% python3 -q
>>> import numpy as np
>>> np.set_printoptions(precision=2, suppress=True, linewidth=140)
>>> def rnd(a):
...     return np.round(a, 2) + 0
... 
>>> arr = np.loadtxt("out11.csv", delimiter=",")
>>> arr
array([[  3.38,  -0.77,   2.69,   0.  ,   1.38,   5.46,  -2.08,   0.62,   2.69,  -0.69],
       [  7.07,  -8.14,   4.54,   0.  ,   5.07,  14.68,  -7.61,  -3.07,   4.54,  -2.54],
       [ -0.63,   7.25,   0.69,   0.  ,  -2.63,  -4.57,   3.94,   4.63,   0.69,   1.31],
       [  3.36,  -0.72,   2.68,   0.  ,   1.36,   5.4 ,  -2.04,   0.64,   2.68,  -0.68],
       [ -0.36,   6.73,   0.82,   0.  ,  -2.36,  -3.91,   3.55,   4.36,   0.82,   1.18],
       [  5.55,  -5.1 ,   3.77,   0.  ,   3.55,  10.87,  -5.32,  -1.55,   3.77,  -1.77],
       [  1.96,   2.09,   1.98,   0.  ,  -0.04,   1.89,   0.06,   2.04,   1.98,   0.02],
       [ -0.01,   6.01,   1.  ,   0.  ,  -2.01,  -3.02,   3.01,   4.01,   1.  ,   1.  ],
       [ -0.22,   6.45,   0.89,   0.  ,  -2.22,  -3.56,   3.33,   4.22,   0.89,   1.11],
       [  2.48,   1.04,   2.24,   0.  ,   0.48,   3.2 ,  -0.72,   1.52,   2.24,  -0.24],
       [  1.18,   3.64,   1.59,   0.  ,  -0.82,  -0.05,   1.23,   2.82,   1.59,   0.41],
       [ -0.41,   6.83,   0.79,   0.  ,  -2.41,  -4.04,   3.62,   4.41,   0.79,   1.21],
       [  3.  ,  -0.01,   2.5 ,   0.  ,   1.  ,   4.51,  -1.5 ,   1.  ,   2.5 ,  -0.5 ],
       [  0.17,   5.66,   1.09,   0.  ,  -1.83,  -2.57,   2.74,   3.83,   1.09,   0.91],
       [  4.58,  -3.16,   3.29,   0.  ,   2.58,   8.45,  -3.87,  -0.58,   3.29,  -1.29],
       [  5.13,  -4.27,   3.57,   0.  ,   3.13,   9.83,  -4.7 ,  -1.13,   3.57,  -1.57],
       [  0.2 ,   5.6 ,   1.1 ,   0.  ,  -1.8 ,  -2.5 ,   2.7 ,   3.8 ,   1.1 ,   0.9 ],
       [ -0.25,   6.51,   0.87,   0.  ,  -2.25,  -3.63,   3.38,   4.25,   0.87,   1.13],
       [  0.6 ,   4.81,   1.3 ,   0.  ,  -1.4 ,  -1.51,   2.11,   3.4 ,   1.3 ,   0.7 ],
       [ -1.81,   9.62,   0.1 ,   0.  ,  -3.81,  -7.52,   5.71,   5.81,   0.1 ,   1.9 ],
       [  3.28,  -0.55,   2.64,   0.  ,   1.28,   5.19,  -1.92,   0.72,   2.64,  -0.64],
       [ -1.08,   8.17,   0.46,   0.  ,  -3.08,  -5.71,   4.63,   5.08,   0.46,   1.54],
       [  4.15,  -2.31,   3.08,   0.  ,   2.15,   7.39,  -3.23,  -0.15,   3.08,  -1.08],
       [  1.67,   2.66,   1.84,   0.  ,  -0.33,   1.18,   0.49,   2.33,   1.84,   0.16],
       [  5.49,  -4.99,   3.75,   0.  ,   3.49,  10.73,  -5.24,  -1.49,   3.75,  -1.75],
       [  2.19,   1.63,   2.09,   0.  ,   0.19,   2.47,  -0.28,   1.81,   2.09,  -0.09],
       [  2.6 ,   0.81,   2.3 ,   0.  ,   0.6 ,   3.49,  -0.89,   1.4 ,   2.3 ,  -0.3 ],
       [  0.92,   4.17,   1.46,   0.  ,  -1.08,  -0.71,   1.62,   3.08,   1.46,   0.54],
       [ -0.12,   6.24,   0.94,   0.  ,  -2.12,  -3.3 ,   3.18,   4.12,   0.94,   1.06],
       [ -3.63,  13.27,  -0.82,   0.  ,  -5.63, -12.08,   8.45,   7.63,  -0.82,   2.82],
       [  1.33,   3.35,   1.66,   0.  ,  -0.67,   0.32,   1.01,   2.67,   1.66,   0.34],
       [  3.11,  -0.22,   2.56,   0.  ,   1.11,   4.78,  -1.67,   0.89,   2.56,  -0.56],
       [  0.84,   4.31,   1.42,   0.  ,  -1.16,  -0.89,   1.74,   3.16,   1.42,   0.58],
       [  2.61,   0.78,   2.31,   0.  ,   0.61,   3.53,  -0.92,   1.39,   2.31,  -0.31],
       [ -3.1 ,  12.19,  -0.55,   0.  ,  -5.1 , -10.74,   7.64,   7.1 ,  -0.55,   2.55]])
>>> left, sv, VT = np.linalg.svd(arr)
>>> evecs = VT[:(sv > 1e-8).sum()]
>>> rng = np.random.default_rng(34)
>>> vec = arr[0] + 5 * arr[28] + rng.integers(2) * np.eye(10)[3]
>>> rnd(vec)
array([  2.78,  30.43,   7.39,   0.  ,  -9.22, -11.04,  13.82,  21.22,   7.39,   4.61])
>>> rnd(np.linalg.norm(vec - evecs.T @ evecs @ vec))
np.float64(0.0)
>>> np.linalg.matrix_rank(np.vstack([arr, vec]))
np.int64(6)
>>> rnd(np.diag(evecs.T @ evecs))
array([0.71, 1.  , 0.37, 0.  , 0.33, 1.  , 1.  , 0.71, 0.37, 0.5 ])
>>> np.allclose(evecs.T @ evecs @ vec, vec)
True
>>> print(rnd(evecs.T @ evecs))
[[ 0.71  0.    0.13  0.    0.33  0.    0.    0.04  0.13  0.25]
 [ 0.    1.    0.    0.    0.    0.    0.    0.    0.    0.  ]
 [ 0.13  0.    0.37  0.    0.    0.    0.    0.13  0.37 -0.25]
 [ 0.    0.    0.    0.    0.    0.    0.    0.    0.    0.  ]
 [ 0.33  0.    0.    0.    0.33  0.    0.   -0.33  0.    0.  ]
 [ 0.    0.    0.    0.    0.    1.    0.    0.    0.    0.  ]
 [ 0.    0.    0.    0.    0.    0.    1.    0.    0.    0.  ]
 [ 0.04  0.    0.13  0.   -0.33  0.    0.    0.71  0.13  0.25]
 [ 0.13  0.    0.37  0.    0.    0.    0.    0.13  0.37 -0.25]
 [ 0.25  0.   -0.25  0.    0.    0.    0.    0.25 -0.25  0.5 ]]
>>> f = np.array([1, 5, 2])
>>> rnd(np.polyval(f, arr[16]))
array([ 3.04, 61.36,  8.71,  2.  , -3.76, -4.25, 22.79, 35.44,  8.71,  7.31])
>>> rnd(np.cross(arr[16, :3], arr[23, :3]))
array([ 7.38,  1.47, -8.82])
>>> rnd(np.convolve(arr[16], f))
array([  0.2,   6.6,  29.5,  16.7,   0.4, -11.5, -13.4,  12.3,  25.5,  14. ,   6.7,   1.8])
>>> np.allclose(arr[:-1].T @ np.linalg.lstsq(arr[:-1].T, arr[-1])[0], arr[-1])
True
>>> np.linalg.lstsq(arr[:-1].T, arr[-1])[2]
np.int32(6)
>>> np.unique(arr.round(6), axis=0).shape
(35, 10)
>>> rnd(np.trace(np.linalg.pinv(arr) @ arr))
np.float64(6.0)
>>> rk = np.linalg.matrix_rank(arr)
>>> rk
np.int64(6)
>>> ns = np.linalg.svd(arr)[2][rk:].T
>>> print(rnd(ns @ ns.T))
[[ 0.29  0.   -0.13  0.   -0.33  0.    0.   -0.04 -0.13 -0.25]
 [ 0.    0.    0.    0.    0.    0.    0.    0.    0.    0.  ]
 [-0.13  0.    0.63  0.    0.    0.    0.   -0.13 -0.37  0.25]
 [ 0.    0.    0.    1.    0.    0.    0.    0.    0.    0.  ]
 [-0.33  0.    0.    0.    0.67  0.    0.    0.33  0.    0.  ]
 [ 0.    0.    0.    0.    0.    0.    0.    0.    0.    0.  ]
 [ 0.    0.    0.    0.    0.    0.    0.    0.    0.    0.  ]
 [-0.04  0.   -0.13  0.    0.33  0.    0.    0.29 -0.13 -0.25]
 [-0.13  0.   -0.37  0.    0.    0.    0.   -0.13  0.63  0.25]
 [-0.25  0.    0.25  0.    0.    0.    0.   -0.25  0.25  0.5 ]]
>>> [int(np.linalg.matrix_rank(arr[:, :j + 1])) for j in range(10)]
[1, 2, 3, 3, 4, 5, 6, 6, 6, 6]
>>> print(ns.shape)
(10, 4)
>>> left, sv, VT = np.linalg.svd(arr)
>>> np.argmax(sv[:-1] / (sv[1:] + 1e-6)) + 1
np.int64(6)
>>> Y = left[:, :6] @ np.diag(sv[:6]) @ VT[:6]
>>> np.linalg.matrix_rank(Y)
np.int64(6)
>>> np.linalg.matrix_rank(arr, rtol=0.05)
np.int64(2)
>>> K = np.load("w.npy")
>>> K
array([[-12,  -8, -12, -10,  -1],
       [ -8, -16,  -3,   3,   0],
       [-12,  -3, -10, -16,   6],
       [-10,   3, -16,  14,  -8],
       [ -1,   0,   6,  -8,  -6]])
>>> vals, evecs = np.linalg.eigh(K)
>>> rnd(np.abs(evecs[:, -1]))
array([0.12, 0.11, 0.4 , 0.86, 0.29])
>>> rnd(evecs @ np.diag(vals) @ evecs.T)
array([[-12.,  -8., -12., -10.,  -1.],
       [ -8., -16.,  -3.,   3.,   0.],
       [-12.,  -3., -10., -16.,   6.],
       [-10.,   3., -16.,  14.,  -8.],
       [ -1.,   0.,   6.,  -8.,  -6.]])
>>> print(rnd(np.linalg.eigvalsh(K + 4 * np.eye(5))))
[-28.86 -11.67  -5.8    6.44  29.9 ]
>>> (vals > 1e-8).sum(), (vals < -1e-8).sum()
(np.int64(2), np.int64(3))
>>> np.abs(evecs[:, -1]).round(6).argmax()
np.int64(3)
>>> rnd(evecs.T @ evecs)
array([[1., 0., 0., 0., 0.],
       [0., 1., 0., 0., 0.],
       [0., 0., 1., 0., 0.],
       [0., 0., 0., 1., 0.],
       [0., 0., 0., 0., 1.]])
>>> vals, evecs = np.linalg.eig(K)
>>> rnd(np.prod(vals))
np.float64(-318668.0)
>>> rnd(np.sort(np.linalg.eigvals(K.T)))
array([-32.86, -15.67,  -9.8 ,   2.44,  25.9 ])
>>> rnd(np.sort(np.linalg.eigvals(np.linalg.inv(K))))
array([-0.1 , -0.06, -0.03,  0.04,  0.41])
>>> proj = np.triu(np.array([[-4, -3, 4, 3, -2],
...     [0, 1, -2, 0, 4],
...     [-4, -1, 0, 1, -3],
...     [-1, 1, 0, -2, -4],
...     [5, 0, -2, 4, -2]]), 1) + np.eye(5)
>>> Y = proj @ K @ np.linalg.inv(proj)
>>> rnd(np.linalg.det(Y))
np.float64(-318668.0)
>>> print(Y)
[[ -64. -155. -157.  324. 1328.]
 [  12.   26.   45.  -78. -293.]
 [ -19.  -57.  -82.  161.  604.]
 [  -6.  -15.  -46.  110.  366.]
 [  -1.   -3.    4.   -9.  -20.]]
>>> proj @ K - K @ proj
array([[-52.,   9., -59.,  33., -56.],
       [ 20., -18.,  44.,  27.,  15.],
       [ -7., -33.,   8.,  84., -96.],
       [  4., -30.,  22.,  78.,   0.],
       [  0.,  -3.,   4.,  -3., -16.]])
>>> vec = np.array([2, 2, 1, 2, 0])
>>> h1 = np.maximum(Y @ vec, 0)
>>> np.flatnonzero(h1 > 1e-9)
array([0, 2, 3])
>>> print(h1)
[ 53.   0.  88. 132.   0.]
>>> np.tanh(Y @ vec)
array([ 1., -1.,  1.,  1., -1.])
>>> Y * (h1 > 1e-9)[:, None]
array([[ -64., -155., -157.,  324., 1328.],
       [   0.,    0.,    0.,   -0.,   -0.],
       [ -19.,  -57.,  -82.,  161.,  604.],
       [  -6.,  -15.,  -46.,  110.,  366.],
       [  -0.,   -0.,    0.,   -0.,   -0.]])
>>> Y.T @ h1
array([ -5856., -15211., -21609.,  45860., 171848.])
>>> A = np.loadtxt("dump.csv", delimiter=",")
>>> A
array([[-0.8 ,  2.25,  0.  ,  0.8 ,  1.8 , -0.3 ,  0.4 ,  0.9 ],
       [ 1.  ,  0.62, -1.1 ,  0.3 , -0.6 , -0.6 , -2.1 , -0.9 ],
       [ 0.7 ,  7.23, -0.7 ,  2.3 , -1.3 ,  1.7 ,  0.8 ,  1.3 ],
       [-1.1 ,  2.66, -0.3 ,  0.7 ,  0.  , -1.5 , -0.2 ,  0.  ],
       [ 0.5 , -2.25,  0.7 , -0.8 , -0.9 ,  0.5 , -2.1 ,  1.6 ],
       [-1.4 ,  2.75,  1.7 ,  0.9 ,  0.2 , -1.2 , -0.5 ,  1.9 ],
       [ 0.2 ,  2.23, -1.7 ,  0.7 , -0.8 , -0.3 ,  0.3 , -0.4 ],
       [-1.5 ,  0.4 , -1.  ,  0.1 ,  1.  ,  0.5 ,  0.5 ,  0.5 ],
       [-1.9 , -0.62,  1.4 , -0.2 , -0.3 , -0.1 , -2.  , -1.6 ],
       [ 2.  ,  1.87,  0.9 ,  0.7 ,  0.6 , -1.3 , -1.4 , -0.6 ],
       [-0.5 , -2.59,  0.  , -0.9 ,  0.7 ,  0.5 ,  0.1 ,  0.1 ],
       [ 0.6 ,  0.68, -0.1 ,  0.3 ,  0.6 , -0.7 ,  2.4 ,  0.1 ],
       [ 0.8 ,  2.36, -1.4 ,  0.8 ,  0.4 ,  0.9 , -0.2 ,  0.7 ],
       [-0.4 ,  0.02, -0.1 , -0.2 ,  0.2 , -0.3 ,  0.  ,  0.1 ],
       [-0.6 ,  3.07,  1.1 ,  1.  , -1.7 ,  0.3 , -0.5 ,  0.2 ],
       [-0.3 ,  2.63, -1.1 ,  0.9 ,  1.2 , -0.6 , -0.1 , -1.4 ],
       [-0.6 ,  5.22,  2.1 ,  1.6 , -1.5 ,  1.3 , -1.8 , -0.7 ],
       [ 1.7 ,  1.06,  0.9 ,  0.4 , -0.3 , -1.2 , -1.5 ,  0.8 ],
       [ 0.8 ,  0.14, -1.6 , -0.1 , -1.1 , -0.7 , -1.1 ,  0.8 ]])
>>> z = A[:, 0] > np.median(A[:, 0])
>>> f = A[z].mean(axis=0) - A[~z].mean(axis=0)
>>> rnd(f)
array([ 1.83, -0.03, -0.84,  0.04, -0.54, -0.05, -0.13,  0.38])
>>> W0 = np.loadtxt("case16.csv", delimiter=",")
>>> rnd(W0)
array([[ 3.63, -1.12,  2.56, -0.91, -0.49],
       [-1.12,  1.76, -0.47, -0.32,  0.06],
       [ 2.56, -0.47,  5.78, -1.  ,  1.32],
       [-0.91, -0.32, -1.  ,  0.5 ,  0.23],
       [-0.49,  0.06,  1.32,  0.23,  3.32]])
>>> np.argsort(-np.linalg.norm(W0, axis=0).round(6), kind="stable")[:3]
array([2, 0, 4])
>>> [round(float(x), 2) for x in np.linalg.svd(W0, compute_uv=False)[:3]]
[8.0, 4.0, 2.0]
>>> q, Rm = np.linalg.qr(K)
>>> rnd(q)
array([[-0.56, -0.13,  0.14,  0.44,  0.67],
       [-0.38, -0.8 ,  0.06, -0.41, -0.21],
       [-0.56,  0.21, -0.37,  0.37, -0.6 ],
       [-0.47,  0.54,  0.32, -0.62,  0.05],
       [-0.05,  0.03, -0.86, -0.35,  0.37]])
>>> np.allclose(Rm.T @ Rm, K.T @ K)
True
>>> rnd(np.abs(np.diag(Rm)))
array([21.28, 14.87,  8.36, 17.48,  6.88])
>>> print(rnd(q.T @ q))
[[1. 0. 0. 0. 0.]
 [0. 1. 0. 0. 0.]
 [0. 0. 1. 0. 0.]
 [0. 0. 0. 1. 0.]
 [0. 0. 0. 0. 1.]]
>>> q.shape, Rm.shape
((5, 5), (5, 5))
>>> left, sv, VT = np.linalg.svd(W0)
>>> evecs = VT[:(sv > 1e-8).sum()]
>>> vec = W0[2] + 4 * W0[4] + rng.integers(2) * np.eye(5)[2]
>>> print(rnd(vec))
[ 0.6  -0.24 11.05 -0.1  14.6 ]
>>> np.linalg.matrix_rank(np.vstack([W0, vec]))
np.int64(4)
>>> rnd(np.linalg.norm(vec - evecs.T @ evecs @ vec))
np.float64(0.0)
>>> rnd(evecs.T @ evecs)
array([[ 0.93, -0.1 , -0.02, -0.24,  0.02],
       [-0.1 ,  0.87, -0.03, -0.32,  0.02],
       [-0.02, -0.03,  0.99, -0.07,  0.  ],
       [-0.24, -0.32, -0.07,  0.21,  0.05],
       [ 0.02,  0.02,  0.  ,  0.05,  1.  ]])
>>> t = np.radians(30)
>>> Rm = np.eye(5)
>>> Rm[0, 0] = Rm[1, 1] = np.cos(t)
>>> Rm[0, 1], Rm[1, 0] = -np.sin(t), np.sin(t)
>>> rnd(Rm)
array([[ 0.87, -0.5 ,  0.  ,  0.  ,  0.  ],
       [ 0.5 ,  0.87,  0.  ,  0.  ,  0.  ],
       [ 0.  ,  0.  ,  1.  ,  0.  ,  0.  ],
       [ 0.  ,  0.  ,  0.  ,  1.  ,  0.  ],
       [ 0.  ,  0.  ,  0.  ,  0.  ,  1.  ]])
>>> Y = W0 @ Rm.T
>>> rnd(np.abs(Y - W0).max(axis=0))
array([0.73, 1.97, 0.  , 0.  , 0.  ])
>>> rnd(Y)
array([[ 3.71,  0.85,  2.56, -0.91, -0.49],
       [-1.85,  0.96, -0.47, -0.32,  0.06],
       [ 2.45,  0.87,  5.78, -1.  ,  1.32],
       [-0.63, -0.73, -1.  ,  0.5 ,  0.23],
       [-0.45, -0.19,  1.32,  0.23,  3.32]])
>>> m1 = np.load("data.npy")
>>> m1
array([[ 1., -1.,  0.,  2.,  2., -3.,  0.,  0.,  0.],
       [-2.,  3.,  0., -3., -3., -1.,  0.,  0.,  0.],
       [-1., -1., -3.,  0.,  0., -1.,  0.,  0.,  0.],
       [-2., -2., -3.,  2., -2., -1.,  0.,  0.,  0.],
       [ 0., -3.,  3.,  3., -1., -1.,  0.,  0.,  0.],
       [ 1.,  1., -2.,  3., -3., -1.,  0.,  0.,  0.],
       [ 0.,  0.,  0.,  0.,  0.,  0.,  9.,  7.,  1.],
       [ 0.,  0.,  0.,  0.,  0.,  0.,  0.,  9.,  2.],
       [ 0.,  0.,  0.,  0.,  0.,  0.,  5.,  8.,  4.]])
>>> f, g = m1[7], m1[6]
>>> f @ f
np.float64(85.0)
>>> p = (f @ g) / (f @ f) * f
>>> rnd(g - p)
array([ 0.  ,  0.  ,  0.  ,  0.  ,  0.  ,  0.  ,  9.  ,  0.12, -0.53])
>>> rnd(p)
array([0.  , 0.  , 0.  , 0.  , 0.  , 0.  , 0.  , 6.88, 1.53])
>>> np.linalg.matrix_rank(np.outer(f, g))
np.int64(1)
